% python3 -q
>>> import numpy as np
>>> np.set_printoptions(precision=2, suppress=True, linewidth=200)
>>> def rd(a):
...     return np.round(a, 2) + 0
... 
>>> K = np.load("w.npy")
>>> K
array([[-11.36,  14.77,  22.01,  12.14, -26.72],
       [-12.4 ,  13.37,  20.84,  12.93, -27.52],
       [ -9.71,  14.47,  20.27,  11.28, -26.18],
       [-13.52,  14.77,  21.93,  11.67, -27.33],
       [-11.55,  15.41,  21.43,  10.85, -27.42],
       [-12.94,  14.54,  20.26,  12.71, -26.83],
       [-11.74,  14.76,  21.61,   9.54, -28.78],
       [-12.91,  14.44,  19.97,  11.42, -26.53],
       [-12.72,  17.15,  19.38,  12.97, -25.9 ],
       [-12.09,  16.65,  21.29,  13.26, -26.45],
       [-12.81,  15.63,  20.25,  13.1 , -26.44],
       [-11.27,  13.9 ,  21.21,  12.64, -26.75],
       [-13.48,  16.19,  21.49,  11.38, -26.3 ]])
>>> print(rd(np.linalg.norm(K[8] - K[5])))
2.93
>>> rd(np.linalg.norm(K, "nuc"))
np.float64(161.14)
>>> rd(np.linalg.norm(K, 1)), rd(np.linalg.norm(K, np.inf))
(np.float64(349.15), np.float64(89.74))
>>> rd(K[8] @ K[5])
np.float64(1666.34)
>>> rd(np.linalg.norm(K[8], 1)), rd(np.linalg.norm(K[8], np.inf))
(np.float64(88.12), np.float64(25.9))
>>> rd(np.linalg.norm(K, 2))
np.float64(147.76)
>>> u = np.array([-3, -2, 1])
>>> rng = np.random.default_rng(73)
>>> M = np.outer(rng.normal(size=17), u) + 0.3 * rng.normal(size=(17, 3))
>>> rd(M)
array([[ 3.05,  1.65, -0.89],
       [-2.27, -1.45,  0.45],
       [ 1.31,  0.86, -0.76],
       [-0.73, -0.51,  0.72],
       [-1.13, -0.6 ,  0.62],
       [ 5.47,  3.74, -2.24],
       [-1.67, -0.6 ,  0.71],
       [ 3.02,  2.03, -0.8 ],
       [ 4.16,  2.68, -0.8 ],
       [-3.27, -2.22,  1.22],
       [ 4.76,  3.38, -2.38],
       [ 4.64,  3.01, -1.88],
       [ 2.72,  1.99, -0.51],
       [-4.47, -2.67,  0.92],
       [-2.9 , -1.91,  0.87],
       [ 0.43,  0.59, -0.72],
       [-5.37, -3.82,  1.74]])
>>> print(np.linalg.matrix_rank(M, rtol=0.1))
1
>>> rd(np.abs(np.linalg.svd(M)[2][-1]))
array([0.51, 0.85, 0.14])
>>> np.linalg.cond(M) > 100
np.False_
>>> rd(np.linalg.norm(M, 2) / np.linalg.norm(M))
np.float64(1.0)
>>> lab = M[:, 0] > np.median(M[:, 0])
>>> u = M[lab].mean(axis=0) - M[~lab].mean(axis=0)
>>> rd(u)
array([ 6.02,  3.88, -2.01])
>>> np.argsort(-np.abs(u).round(6), kind="stable")
array([0, 1, 2])
>>> A2 = np.c_[M[:, :2] @ np.array([[-2, 4], [-3, 1]]), np.array([-3, 2, 0, -1, 0, -3, 1, -2, 3, 2, 3, 3, 3, -1, -3, 2, 3])]
>>> rd(A2)
array([[-11.05,  13.86,  -3.  ],
       [  8.9 , -10.53,   2.  ],
       [ -5.19,   6.11,   0.  ],
       [  2.98,  -3.41,  -1.  ],
       [  4.04,  -5.11,   0.  ],
       [-22.15,  25.62,  -3.  ],
       [  5.14,  -7.28,   1.  ],
       [-12.13,  14.12,  -2.  ],
       [-16.36,  19.31,   3.  ],
       [ 13.19, -15.29,   2.  ],
       [-19.67,  22.42,   3.  ],
       [-18.3 ,  21.56,   3.  ],
       [-11.41,  12.89,   3.  ],
       [ 16.93, -20.53,  -1.  ],
       [ 11.53, -13.51,  -3.  ],
       [ -2.62,   2.29,   2.  ],
       [ 22.2 , -25.3 ,   3.  ]])
>>> print(rd(np.linalg.norm(A2 - M @ np.linalg.lstsq(M, A2)[0], axis=0)))
[0.   0.   9.37]
>>> rd(np.linalg.norm(np.linalg.qr(M)[0].T @ A2, axis=0) ** 2 / ((A2 ** 2).sum(axis=0) + 1e-12))
array([1.  , 1.  , 0.04])
>>> rd(np.linalg.lstsq(M, A2[:, 0])[0])
array([-2., -3.,  0.])
